>>> import numpy as np
>>> np.set_printoptions(precision=2, suppress=True, linewidth=140, legacy="1.25")
>>> data = np.load("sample3.npy")
>>> data
array([[0.22, 0.17, 0.09, 0.13, 0.17, 0.22],
       [0.13, 0.4 , 0.07, 0.13, 0.  , 0.27],
       [0.16, 0.16, 0.16, 0.26, 0.26, 0.  ],
       [0.07, 0.13, 0.27, 0.33, 0.  , 0.2 ],
       [0.17, 0.22, 0.17, 0.06, 0.33, 0.06],
       [0.36, 0.14, 0.14, 0.07, 0.07, 0.21]])
>>> # a transition matrix
>>> rng = np.random.default_rng(2967)
>>> labels = rng.permutation(6)
>>> labels
array([0, 2, 3, 4, 1, 5])
>>> Y = data[labels][:, labels]
>>> round(float(np.linalg.det(Y)), 2), round(np.linalg.det(data[labels]), 2)
(0.0, -0.0)
>>> np.diag(Y)
array([0.22, 0.16, 0.33, 0.33, 0.4 , 0.21])
>>> Y
array([[0.22, 0.09, 0.13, 0.17, 0.17, 0.22],
       [0.16, 0.16, 0.26, 0.26, 0.16, 0.  ],
       [0.07, 0.27, 0.33, 0.  , 0.13, 0.2 ],
       [0.17, 0.17, 0.06, 0.33, 0.22, 0.06],
       [0.13, 0.07, 0.13, 0.  , 0.4 , 0.27],
       [0.36, 0.14, 0.07, 0.07, 0.14, 0.21]])
>>> np.allclose(Y, data)
False
>>> np.round(data - data[0], 2) + 0
array([[ 0.  ,  0.  ,  0.  ,  0.  ,  0.  ,  0.  ],
       [-0.08,  0.23, -0.02,  0.  , -0.17,  0.05],
       [-0.06, -0.02,  0.07,  0.13,  0.09, -0.22],
       [-0.15, -0.04,  0.18,  0.2 , -0.17, -0.02],
       [-0.05,  0.05,  0.08, -0.07,  0.16, -0.16],
       [ 0.14, -0.03,  0.06, -0.06, -0.1 ,  0.  ]])
>>> data.shape
(6, 6)
>>> np.linalg.matrix_rank(data)
6
>>> print(np.linalg.svd(data, compute_uv=False))
[1.01 0.39 0.33 0.24 0.1  0.08]
